% ipython --no-banner

In [1]: import numpy as np

In [2]: from numpy import linalg as LA

In [3]: np.set_printoptions(precision=1, suppress=True, linewidth=140)

In [4]: J = np.load("run10.npy")

In [5]: J
Out[5]: 
array([[-2.,  1.,  1.,  1.,  1.,  1.,  1.,  1.,  1.,  1.,  1.,  1.],
       [ 1., -2.,  1.,  1.,  1.,  1.,  1.,  1.,  1.,  1.,  1.,  1.],
       [ 1.,  1., -2.,  1.,  1.,  1.,  1.,  1.,  1.,  1.,  1.,  1.],
       [ 1.,  1.,  1., -2.,  1.,  1.,  1.,  1.,  1.,  1.,  1.,  1.],
       [ 1.,  1.,  1.,  1., -2.,  1.,  1.,  1.,  1.,  1.,  1.,  1.],
       [ 1.,  1.,  1.,  1.,  1., -2.,  1.,  1.,  1.,  1.,  1.,  1.],
       [ 1.,  1.,  1.,  1.,  1.,  1., -2.,  1.,  1.,  1.,  1.,  1.],
       [ 1.,  1.,  1.,  1.,  1.,  1.,  1., -2.,  1.,  1.,  1.,  1.],
       [ 1.,  1.,  1.,  1.,  1.,  1.,  1.,  1., -2.,  1.,  1.,  1.],
       [ 1.,  1.,  1.,  1.,  1.,  1.,  1.,  1.,  1., -2.,  1.,  1.],
       [ 1.,  1.,  1.,  1.,  1.,  1.,  1.,  1.,  1.,  1., -2.,  1.],
       [ 1.,  1.,  1.,  1.,  1.,  1.,  1.,  1.,  1.,  1.,  1., -2.]])

In [6]: x0 = np.array([-5, -5, 2, 2, 3, 8, -7, 8, 4, -9, -2, 3])

In [7]: target = J @ x0

In [8]: target
Out[8]: array([ 17.,  17.,  -4.,  -4.,  -7., -22.,  23., -22., -10.,  29.,   8.,  -7.])

In [9]: LA.solve(J, -1 * target)
Out[9]: array([ 5.,  5., -2., -2., -3., -8.,  7., -8., -4.,  9.,  2., -3.])

In [10]: rng = np.random.default_rng(899886)

In [11]: idx = rng.permutation(12)

In [12]: idx
Out[12]: array([10,  7,  4,  3,  6,  9,  1,  5,  0,  8,  2, 11])

In [13]: B = J[idx][:, idx]

In [14]: np.diag(B)
Out[14]: array([-2., -2., -2., -2., -2., -2., -2., -2., -2., -2., -2., -2.])

In [15]: np.sort(np.abs(LA.eigvals(B)))
Out[15]: array([3., 3., 3., 3., 3., 3., 3., 3., 3., 3., 3., 9.])

In [16]: B
Out[16]: 
array([[-2.,  1.,  1.,  1.,  1.,  1.,  1.,  1.,  1.,  1.,  1.,  1.],
       [ 1., -2.,  1.,  1.,  1.,  1.,  1.,  1.,  1.,  1.,  1.,  1.],
       [ 1.,  1., -2.,  1.,  1.,  1.,  1.,  1.,  1.,  1.,  1.,  1.],
       [ 1.,  1.,  1., -2.,  1.,  1.,  1.,  1.,  1.,  1.,  1.,  1.],
       [ 1.,  1.,  1.,  1., -2.,  1.,  1.,  1.,  1.,  1.,  1.,  1.],
       [ 1.,  1.,  1.,  1.,  1., -2.,  1.,  1.,  1.,  1.,  1.,  1.],
       [ 1.,  1.,  1.,  1.,  1.,  1., -2.,  1.,  1.,  1.,  1.,  1.],
       [ 1.,  1.,  1.,  1.,  1.,  1.,  1., -2.,  1.,  1.,  1.,  1.],
       [ 1.,  1.,  1.,  1.,  1.,  1.,  1.,  1., -2.,  1.,  1.,  1.],
       [ 1.,  1.,  1.,  1.,  1.,  1.,  1.,  1.,  1., -2.,  1.,  1.],
       [ 1.,  1.,  1.,  1.,  1.,  1.,  1.,  1.,  1.,  1., -2.,  1.],
       [ 1.,  1.,  1.,  1.,  1.,  1.,  1.,  1.,  1.,  1.,  1., -2.]])

In [17]: np.trace(B)
Out[17]: np.float64(-24.0)

In [18]: f = np.array([-1, -1, 0, 1, 2, -2, -2, 0, 0, -1, 0, 2])

In [19]: B = J + np.outer(f, np.eye(12)[5])

In [20]: np.round(LA.det(B) / LA.det(J), 1), round(1 + LA.solve(J, f)[5], 1)
Out[20]: (np.float64(1.6), np.float64(1.6))

In [21]: A = np.loadtxt("block6.csv", delimiter=",")

In [22]: A.round(1) + 0
Out[22]: 
array([[ 1.4, -1.2,  1.6, -1.7,  1.1,  4.7, -5.8,  2.7, -3. ,  0.2, -2.2,  2.5,  2.7],
       [ 0.3,  1.5, -1.4,  1.6, -1.6, -5.5,  5.8, -1.4,  3. ,  1.5,  0.7, -3.5, -0.5],
       [ 3.9,  1.3, -0.1,  0.4, -1.7, -3.6,  1.8,  2.3,  1. ,  4.2, -3. , -3.2,  4.5],
       [ 4.2,  0.4,  0.9, -0.7, -0.8, -0.2, -2. ,  3.6, -1. ,  3.7, -3.9, -1.1,  5.6],
       [-0.5,  1.4, -1.6,  1.7, -1.4, -5.2,  5.9, -2. ,  3.1,  0.7,  1.4, -3.1, -1.6],
       [-4.1, -0.3, -1. ,  0.8,  0.6, -0.2,  2.4, -3.7,  1.2, -3.6,  3.9,  0.9, -5.5],
       [-3.5, -1.5,  0.4, -0.7,  1.8,  4.4, -2.8, -1.7, -1.5, -4. ,  2.5,  3.5, -3.9],
       [ 4.3,  0.7,  0.6, -0.4, -1.1, -1.2, -1. ,  3.4, -0.5,  4. , -3.8, -1.8,  5.5],
       [-0.8, -1.6,  1.4, -1.6,  1.7,  5.6, -5.6,  1. , -3. , -1.9, -0.3,  3.6, -0.1],
       [-3.8,  0.1, -1.2,  1.1,  0.2, -1.4,  3.5, -3.7,  1.8, -3. ,  3.8,  0.1, -5.3],
       [-3.2,  0.5, -1.4,  1.4, -0.2, -2.6,  4.5, -3.6,  2.4, -2.2,  3.5, -0.8, -4.7],
       [ 1. , -1.3,  1.6, -1.7,  1.2,  5. , -5.9,  2.4, -3.1, -0.3, -1.8,  2.8,  2.2],
       [ 2. ,  1.7, -1.1,  1.3, -1.9, -5.5,  4.8,  0.1,  2.5,  3. , -0.9, -3.8,  1.7],
       [ 2.8,  1.6, -0.8,  1. , -1.9, -5. ,  3.9,  0.9,  2.1,  3.6, -1.8, -3.8,  2.9],
       [-0.4, -1.5,  1.4, -1.6,  1.6,  5.6, -5.7,  1.3, -3. , -1.6, -0.6,  3.5,  0.4],
       [ 4.2,  1.1,  0.2,  0. , -1.4, -2.6,  0.6,  2.9,  0.3,  4.3, -3.5, -2.6,  5.1],
       [ 4.2,  0.4,  0.9, -0.7, -0.7, -0.1, -2.1,  3.7, -1.1,  3.7, -3.9, -1.1,  5.6],
       [ 1.2,  1.6, -1.3,  1.5, -1.8, -5.6,  5.4, -0.6,  2.8,  2.3, -0.1, -3.7,  0.6],
       [-4.3, -0.6, -0.7,  0.5,  1. ,  0.9,  1.3, -3.5,  0.6, -4. ,  3.9,  1.6, -5.6],
       [ 4.3,  0.9,  0.4, -0.1, -1.3, -2.1,  0. ,  3.1,  0. ,  4.2, -3.7, -2.3,  5.3],
       [-4. , -0.2, -1. ,  0.9,  0.5, -0.6,  2.8, -3.7,  1.4, -3.4,  3.9,  0.6, -5.5],
       [ 3.8,  0. ,  1.2, -1.1, -0.3,  1.3, -3.4,  3.7, -1.8,  3. , -3.8, -0.1,  5.3],
       [ 2.4,  1.6, -0.9,  1.2, -1.9, -5.3,  4.4,  0.5,  2.3,  3.3, -1.3, -3.8,  2.3],
       [-4. , -0.2, -1.1,  0.9,  0.5, -0.6,  2.8, -3.7,  1.5, -3.4,  3.9,  0.6, -5.5],
       [-1.5,  1.1, -1.6,  1.7, -1. , -4.6,  5.7, -2.7,  3. , -0.3,  2.3, -2.5, -2.8],
       [ 3.3,  1.5, -0.5,  0.8, -1.8, -4.6,  3.1,  1.5,  1.7,  3.9, -2.3, -3.6,  3.6],
       [ 3.4, -0.3,  1.4, -1.3,  0.1,  2.3, -4.2,  3.7, -2.2,  2.4, -3.6,  0.6,  4.9]])

In [23]: Uu, sv, VT = LA.svd(A)

In [24]: np.argmax(sv[:-1] / (sv[1:] + 1e-6)) + 1
Out[24]: np.int64(2)

In [25]: sv.round(1) + 0
Out[25]: array([38.4, 35. ,  0. ,  0. ,  0. ,  0. ,  0. ,  0. ,  0. ,  0. ,  0. ,  0. ,  0. ])

In [26]: B = Uu[:, :2] @ np.diag(sv[:2]) @ VT[:2]

In [27]: LA.matrix_rank(B)
Out[27]: np.int64(2)

In [28]: round(LA.norm(A - B, 2), 1), round(sv[2], 1)
Out[28]: (np.float64(0.0), np.float64(0.0))

In [29]: feats = np.load("x.npy")

In [30]: feats
Out[30]: 
array([[ 8.6, -1.2, -3.7, -3.3],
       [ 5.3,  2.6, -8. ,  0.5],
       [-8.9, -1.2,  2.6,  3.4],
       [-6.9, -3.1,  4.9,  4.4],
       [-1.6, -0.5,  9.6, -2.1],
       [-2.5,  8. , -1.6,  5.2],
       [ 3.3, -8.1,  4.4, -2. ],
       [-1.5,  6.1, -6.3,  4.6],
       [-2.9, -0.2, -9.3, -2.4],
       [ 6. , -3.4,  5.7,  4.4],
       [-4. ,  8.9,  1.1, -1.8],
       [ 9.6,  1.5,  0.8,  2.4],
       [ 4.7, -4.9,  6.4, -3.6],
       [ 8.1,  2.7, -2.7, -4.4],
       [-6.9, -1.1,  5.7,  4.3],
       [ 1. , -3. ,  9.5,  0.9],
       [ 1.2, -3.4, -1.1,  9.3],
       [ 8. , -4.2, -4.3,  0. ],
       [-7.2, -5.1,  4.4, -1.7],
       [ 9.9,  0. ,  0.5,  1.6],
       [ 0.2,  1.2,  3.7,  9.2],
       [ 3.5, -3.1,  8.8,  0.1],
       [-7.5, -1.2,  4.7, -4.5],
       [ 2.8,  8. ,  5.1,  1.7],
       [-5.4,  0.6,  5.4,  6.4],
       [ 4.3,  7.3,  5.4, -0.2]])

In [31]: B = np.c_[feats[:, :1] @ np.array([[1]]), np.array([-2, 2, -5, 1, 5, 5, -9, -7, -2, -6, -5, 1, -4, -4, 5, 9, -7, 5, -6, 3, 4, 2, -8, 7, 2, -5])]

In [32]: B
Out[32]: 
array([[ 8.6, -2. ],
       [ 5.3,  2. ],
       [-8.9, -5. ],
       [-6.9,  1. ],
       [-1.6,  5. ],
       [-2.5,  5. ],
       [ 3.3, -9. ],
       [-1.5, -7. ],
       [-2.9, -2. ],
       [ 6. , -6. ],
       [-4. , -5. ],
       [ 9.6,  1. ],
       [ 4.7, -4. ],
       [ 8.1, -4. ],
       [-6.9,  5. ],
       [ 1. ,  9. ],
       [ 1.2, -7. ],
       [ 8. ,  5. ],
       [-7.2, -6. ],
       [ 9.9,  3. ],
       [ 0.2,  4. ],
       [ 3.5,  2. ],
       [-7.5, -8. ],
       [ 2.8,  7. ],
       [-5.4,  2. ],
       [ 4.3, -5. ]])

In [33]: np.round(LA.lstsq(feats, B[:, 0])[0], 1) + 0
Out[33]: array([1., 0., 0., 0.])

In [34]: LA.matrix_rank(np.c_[feats, B])
Out[34]: np.int64(5)

In [35]: LA.matrix_rank(B)
Out[35]: np.int64(2)

In [36]: proj = feats @ LA.solve(feats.T @ feats, feats.T)

In [37]: np.diag(proj)
Out[37]: array([0.1, 0.1, 0.1, 0.1, 0.1, 0.2, 0.2, 0.2, 0.1, 0.2, 0.2, 0.1, 0.1, 0.1, 0.1, 0.1, 0.3, 0.1, 0.1, 0.1, 0.2, 0.1, 0.2, 0.2, 0.1, 0.2])

In [38]: LA.matrix_rank(np.eye(26) - proj)
Out[38]: np.int64(22)

In [39]: np.round(LA.eigvalsh(proj), 1) + 0
Out[39]: array([0., 0., 0., 0., 0., 0., 0., 0., 0., 0., 0., 0., 0., 0., 0., 0., 0., 0., 0., 0., 0., 0., 1., 1., 1., 1.])

In [40]: np.trace(proj)
Out[40]: np.float64(4.0)

In [41]: proj @ feats[:, 2]
Out[41]: 
array([-3.7, -8. ,  2.6,  4.9,  9.6, -1.6,  4.4, -6.3, -9.3,  5.7,  1.1,  0.8,  6.4, -2.7,  5.7,  9.5, -1.1, -4.3,  4.4,  0.5,  3.7,  8.8,
        4.7,  5.1,  5.4,  5.4])

In [42]: C2 = np.cov(feats, rowvar=False)

In [43]: np.argwhere(np.triu(np.abs(np.corrcoef(feats.T)) > 0.8, 1))
Out[43]: array([], shape=(0, 2), dtype=int64)

In [44]: np.median(feats, axis=0)
Out[44]: array([ 1.1, -0.8,  4.1,  0.7])

In [45]: C2.shape
Out[45]: (4, 4)

In [46]: np.round(np.corrcoef(feats[:, 3], feats[:, 2])[0, 1], 1)
Out[46]: np.float64(0.0)

In [47]: np.round(np.polyfit(feats[:, 3], feats[:, 2], 1), 1) + 0
Out[47]: array([0. , 1.9])
